$ ipython --no-banner

In [1]: import numpy as np

In [2]: np.set_printoptions(precision=1, suppress=True, linewidth=100, legacy="1.25")

In [3]: rng = np.random.default_rng(86)

In [4]: labels = rng.integers(0, 2, 4)

In [5]: F = np.array([[-2, 0, 0, 2], [-3, 0, -1, 3], [-3, 2, 1, 3], [0, -3, -2, 0]]) * (labels[:, None] == labels)

In [6]: F
Out[6]: 
array([[-2,  0,  0,  0],
       [-3,  0,  0,  0],
       [ 0,  0,  1,  3],
       [ 0,  0, -2,  0]])

In [7]: A2 = F + rng.integers(-2, 3, (4, 3)) @ rng.integers(-2, 3, (3, 4))

In [8]: A2
Out[8]: 
array([[-1,  0, -2,  3],
       [-5,  5, -6,  4],
       [ 5,  0,  3,  4],
       [ 6,  6, -2,  2]])

In [9]: np.round(np.linalg.svd(A2 - F, compute_uv=False), 1) + 0
Out[9]: array([10.6,  8.9,  3.3,  0. ])

In [10]: np.abs(A2 - F).sum(axis=1)
Out[10]: array([ 6, 17,  8, 14])

In [11]: np.linalg.matrix_rank(A2 - F, tol=1e-8)
Out[11]: 3

In [12]: U, s, Vt = np.linalg.svd(F, full_matrices=False)

In [13]: np.round(U.T @ F @ Vt.T, 1) + 0
Out[13]: 
array([[3.6, 0. , 0. , 0. ],
       [0. , 3.3, 0. , 0. ],
       [0. , 0. , 1.8, 0. ],
       [0. , 0. , 0. , 0. ]])

In [14]: np.cumsum(s ** 2) / np.sum(s ** 2)
Out[14]: array([0.5, 0.9, 1. , 1. ])

In [15]: rank = np.linalg.matrix_rank(F)

In [16]: rank
Out[16]: 3

In [17]: null = np.linalg.svd(F)[2][rank:].T

In [18]: [int(np.linalg.matrix_rank(F[:, :j + 1])) for j in range(4)]
Out[18]: [1, 1, 2, 3]

In [19]: null.shape
Out[19]: (4, 1)

In [20]: np.allclose(F @ null, 0)
Out[20]: True

In [21]: [int(np.linalg.matrix_rank(F[:i])) for i in range(1, len(F) + 1)]
Out[21]: [1, 1, 2, 3]

In [22]: np.linalg.matrix_rank(F.T @ F), np.linalg.matrix_rank(F @ F.T)
Out[22]: (3, 3)

In [23]: np.sort(np.linalg.eigvals(F).real)
Out[23]: array([-2. ,  0. ,  0.5,  0.5])

In [24]: F @ F
Out[24]: 
array([[ 4,  0,  0,  0],
       [ 6,  0,  0,  0],
       [ 0,  0, -5,  3],
       [ 0,  0, -2, -6]])

In [25]: (np.linalg.matrix_power((F != 0) + (F.T != 0) + np.eye(4), 4) > 0).astype(int)
Out[25]: 
array([[1, 1, 0, 0],
       [1, 1, 0, 0],
       [0, 0, 1, 1],
       [0, 0, 1, 1]])

In [26]: t3 = np.stack([F, -1 * F, F[::-1]])

In [27]: np.einsum("bij,cij->bc", t3, t3)
Out[27]: 
array([[ 27, -27,   0],
       [-27,  27,   0],
       [  0,   0,  27]])

In [28]: np.linalg.det(t3)
Out[28]: array([0., 0., 0.])

In [29]: t3.sum(axis=0)
Out[29]: 
array([[ 0,  0, -2,  0],
       [ 0,  0,  1,  3],
       [-3,  0,  0,  0],
       [-2,  0,  0,  0]])

In [30]: (t3 @ F.T).shape
Out[30]: (3, 4, 4)

In [31]: feats = np.tanh(np.array([[0.7, 0.0, -0.7, -0.8],
    ...:     [-1.0, 0.5, 0.5, -1.4],
    ...:     [1.2, 0.8, 0.0, 0.3],
    ...:     [-0.7, 0.0, 0.0, 0.5],
    ...:     [0.2, -1.4, -0.2, 1.0],
    ...:     [0.9, -0.1, -2.3, -1.5],
    ...:     [0.8, -1.5, -0.9, 0.0],
    ...:     [-1.3, 0.4, 0.1, 1.7],
    ...:     [-1.1, 1.1, 0.6, -0.9],
    ...:     [-0.5, -0.7, 0.2, 1.9],
    ...:     [0.0, -1.4, -0.3, 1.6],
    ...:     [-1.2, -1.1, 0.2, 0.2]]) @ np.array([[-1.3, -0.6, -0.5, 1.1, 0.4, 0.9, -0.9, -1.4, 2.5, 0.8],
    ...:     [-0.1, 1.5, 0.2, -1.6, -0.6, -0.1, -1.9, -0.8, -0.3, -0.7],
    ...:     [-1.3, -0.1, 0.2, 1.8, 0.5, 0.3, 0.9, 0.5, -0.1, 1.6],
    ...:     [-1.1, 0.4, 0.7, -1.2, 1.7, -0.9, -1.1, 0.6, 0.8, -0.5]]))

In [32]: feats.round(1) + 0
Out[32]: 
array([[ 0.7, -0.6, -0.8,  0.4, -0.9,  0.8, -0.4, -0.9,  0.8, -0.2],
       [ 1. ,  0.6, -0.3,  0.6, -1. ,  0.4,  1. ,  0.4, -1. ,  0.3],
       [-1. ,  0.5, -0.2, -0.3,  0.5,  0.6, -1. , -1. ,  1. ,  0.2],
       [ 0.3,  0.6,  0.6, -0.9,  0.5, -0.8,  0.1,  0.9, -0.9, -0.7],
       [-0.7, -0.9,  0.3,  0.7,  1. , -0.6,  0.8,  0.9,  0.9,  0.3],
       [ 1. , -0.8, -1. , -0.8, -1. ,  0.9, -0.8, -1. ,  0.9, -1. ],
       [ 0.3, -1. , -0.7,  0.9,  0.6,  0.5,  0.9, -0.4,  1. ,  0.2],
       [-0.3,  1. ,  1. , -1. ,  1. , -1. , -0.9,  1. , -1. , -1. ],
       [ 0.9,  1. ,  0.3, -0.7, -1. , -0.1,  0.4,  0.4, -1. , -0.2],
       [-0.9,  0. ,  0.9, -0.9,  1. , -1. , -0.1,  1. ,  0.4, -0.5],
       [-0.8, -0.9,  0.7, -0.2,  1. , -0.9,  0.6,  1. ,  0.9, -0.3],
       [ 0.8, -0.7,  0.5,  0.5,  0.6, -0.8,  1. ,  1. , -1. ,  0. ]])

In [33]: A2 = np.c_[feats[:, :1] @ np.array([[1]]), np.array([3, 2, -5, 5, -2, -4, -4, 2, -2, 1, -3, 5])]

In [34]: A2
Out[34]: 
array([[ 0.7,  3. ],
       [ 1. ,  2. ],
       [-1. , -5. ],
       [ 0.3,  5. ],
       [-0.7, -2. ],
       [ 1. , -4. ],
       [ 0.3, -4. ],
       [-0.3,  2. ],
       [ 0.9, -2. ],
       [-0.9,  1. ],
       [-0.8, -3. ],
       [ 0.8,  5. ]])

In [35]: np.round(np.linalg.norm(A2 - feats @ np.linalg.lstsq(feats, A2)[0], axis=0), 1) + 0
Out[35]: array([0., 6.])

In [36]: np.linalg.matrix_rank(A2)
Out[36]: 2

In [37]: np.linalg.norm(np.linalg.qr(feats)[0].T @ A2, axis=0) ** 2 / ((A2 ** 2).sum(axis=0) + 1e-12)
Out[37]: array([1. , 0.7])

In [38]: P = feats @ np.linalg.solve(feats.T @ feats, feats.T)

In [39]: P @ feats[:, 6]
Out[39]: array([-0.4,  1. , -1. ,  0.1,  0.8, -0.8,  0.9, -0.9,  0.4, -0.1,  0.6,  1. ])

In [40]: P.round(1) + 0
Out[40]: 
array([[ 0.9, -0.1,  0. , -0.1,  0.1,  0. ,  0. ,  0.1,  0.1, -0.1,  0. ,  0. ],
       [-0.1,  0.9,  0. , -0.2,  0.1,  0. ,  0.1,  0.1,  0.2,  0. , -0.1,  0. ],
       [ 0. ,  0. ,  0.9, -0.1,  0. ,  0. ,  0.1,  0. ,  0. ,  0.2, -0.2,  0. ],
       [-0.1, -0.2, -0.1,  0.7,  0.1,  0. ,  0.1,  0.2,  0.3,  0. , -0.2,  0. ],
       [ 0.1,  0.1,  0. ,  0.1,  0.9,  0. ,  0. , -0.1, -0.1,  0.2, -0.1,  0. ],
       [ 0. ,  0. ,  0. ,  0. ,  0. ,  1. ,  0. ,  0. , -0.1,  0.1,  0. ,  0. ],
       [ 0. ,  0.1,  0.1,  0.1,  0. ,  0. ,  0.9,  0. , -0.1, -0.1,  0.1,  0. ],
       [ 0.1,  0.1,  0. ,  0.2, -0.1,  0. ,  0. ,  0.9, -0.2,  0.1,  0. ,  0. ],
       [ 0.1,  0.2,  0. ,  0.3, -0.1, -0.1, -0.1, -0.2,  0.7,  0.1,  0. ,  0. ],
       [-0.1,  0. ,  0.2,  0. ,  0.2,  0.1, -0.1,  0.1,  0.1,  0.5,  0.3,  0.1],
       [ 0. , -0.1, -0.2, -0.2, -0.1,  0. ,  0.1,  0. ,  0. ,  0.3,  0.8,  0. ],
       [ 0. ,  0. ,  0. ,  0. ,  0. ,  0. ,  0. ,  0. ,  0. ,  0.1,  0. ,  1. ]])

In [41]: np.round(np.trace(P), 1)
Out[41]: 10.0

In [42]: np.allclose(P @ P, P)
Out[42]: True

In [43]: m1 = np.load("case12.npy")

In [44]: m1
Out[44]: 
array([[-2,  0,  2],
       [-2, -3,  1],
       [-2, -3,  1],
       [ 0,  0,  0],
       [ 0,  0,  0],
       [ 0,  0,  0],
       [-2, -3,  1],
       [-1,  0,  0],
       [-2,  0,  2],
       [-2,  0,  2],
       [-1,  0,  0],
       [ 0,  0,  0],
       [-3,  0,  2],
       [-1,  0,  0],
       [ 0,  0,  0],
       [-1,  0,  0],
       [ 0,  0,  0],
       [-2,  0,  2],
       [ 0,  0,  0],
       [ 0,  0,  0]])

In [45]: d = np.linalg.norm(m1[:, None] - m1[None], axis=-1)

In [46]: (d + 1e9 * np.eye(20)).round(6).argmin(axis=1)
Out[46]: array([ 8,  2,  1,  4,  3,  3,  1, 10,  0,  0,  7,  3,  0,  7,  3,  7,  3,  0,  3,  3])

In [47]: np.flatnonzero(d[2] < d.mean() / 2)
Out[47]: array([1, 2, 6])

In [48]: data = np.loadtxt("sample1.csv", delimiter=",")

In [49]: data
Out[49]: 
array([[ 4.,  0.,  6., -4., -1.,  0.,  0.,  0.],
       [ 0.,  6., -3.,  0., -2.,  0.,  0.,  3.],
       [ 6., -3., -4., -1.,  0., -4.,  4.,  1.],
       [-4.,  0., -1.,  6., -5.,  0., -6.,  0.],
       [-1., -2.,  0., -5., -4.,  0., -2., -2.],
       [ 0.,  0., -4.,  0.,  0.,  4.,  6., -5.],
       [ 0.,  0.,  4., -6., -2.,  6.,  4.,  2.],
       [ 0.,  3.,  1.,  0., -2., -5.,  2., -2.]])

In [50]: np.all(np.linalg.eigvalsh(data) > 0)
Out[50]: False

In [51]: np.round(np.linalg.eigvalsh(data).min(), 1)
Out[51]: -11.9

In [52]: O, V = np.linalg.qr(data[:, :4])[0], np.linalg.qr(data[:, 4:])[0]

In [53]: s = np.linalg.svd(O.T @ V, compute_uv=False)

In [54]: round(float(np.linalg.norm(O @ O.T - V @ V.T, 2)), 1)
Out[54]: 1.0

In [55]: np.degrees(np.arccos(s.clip(0, 1)))
Out[55]: array([30. , 48.1, 67.8, 80.4])

In [56]: s
Out[56]: array([0.9, 0.7, 0.4, 0.2])

In [57]: U, s = np.linalg.svd(data)
Traceback (most recent call last):
  Cell In[57], line 1
    U, s = np.linalg.svd(data)
ValueError: too many values to unpack (expected 2)


In [58]: U, s, Vt = np.linalg.svd(data, full_matrices=False)

In [59]: np.round(U.T @ data @ Vt.T, 1) + 0
Out[59]: 
array([[14.7,  0. ,  0. ,  0. ,  0. ,  0. ,  0. ,  0. ],
       [ 0. , 11.9,  0. ,  0. ,  0. ,  0. ,  0. ,  0. ],
       [ 0. ,  0. , 10.1,  0. ,  0. ,  0. ,  0. ,  0. ],
       [ 0. ,  0. ,  0. ,  8. ,  0. ,  0. ,  0. ,  0. ],
       [ 0. ,  0. ,  0. ,  0. ,  7.5,  0. ,  0. ,  0. ],
       [ 0. ,  0. ,  0. ,  0. ,  0. ,  6.2,  0. ,  0. ],
       [ 0. ,  0. ,  0. ,  0. ,  0. ,  0. ,  4. ,  0. ],
       [ 0. ,  0. ,  0. ,  0. ,  0. ,  0. ,  0. ,  2.8]])

In [60]: np.round(Vt @ Vt.T, 1) + 0
Out[60]: 
array([[1., 0., 0., 0., 0., 0., 0., 0.],
       [0., 1., 0., 0., 0., 0., 0., 0.],
       [0., 0., 1., 0., 0., 0., 0., 0.],
       [0., 0., 0., 1., 0., 0., 0., 0.],
       [0., 0., 0., 0., 1., 0., 0., 0.],
       [0., 0., 0., 0., 0., 1., 0., 0.],
       [0., 0., 0., 0., 0., 0., 1., 0.],
       [0., 0., 0., 0., 0., 0., 0., 1.]])

In [61]: s / s[0]
Out[61]: array([1. , 0.8, 0.7, 0.5, 0.5, 0.4, 0.3, 0.2])

In [62]: np.cumsum(s ** 2) / np.sum(s ** 2)
Out[62]: array([0.3, 0.6, 0.7, 0.8, 0.9, 1. , 1. , 1. ])

In [63]: round(np.sqrt((s ** 2).sum()), 1), round(np.linalg.norm(data), 1)
Out[63]: (25.3, 25.3)

In [64]: U.shape, s.shape, Vt.shape
Out[64]: ((8, 8), (8,), (8, 8))

In [65]: np.round(np.abs(Vt[0]), 1) + 0
Out[65]: array([0.4, 0.1, 0.2, 0.6, 0.1, 0.2, 0.6, 0. ])
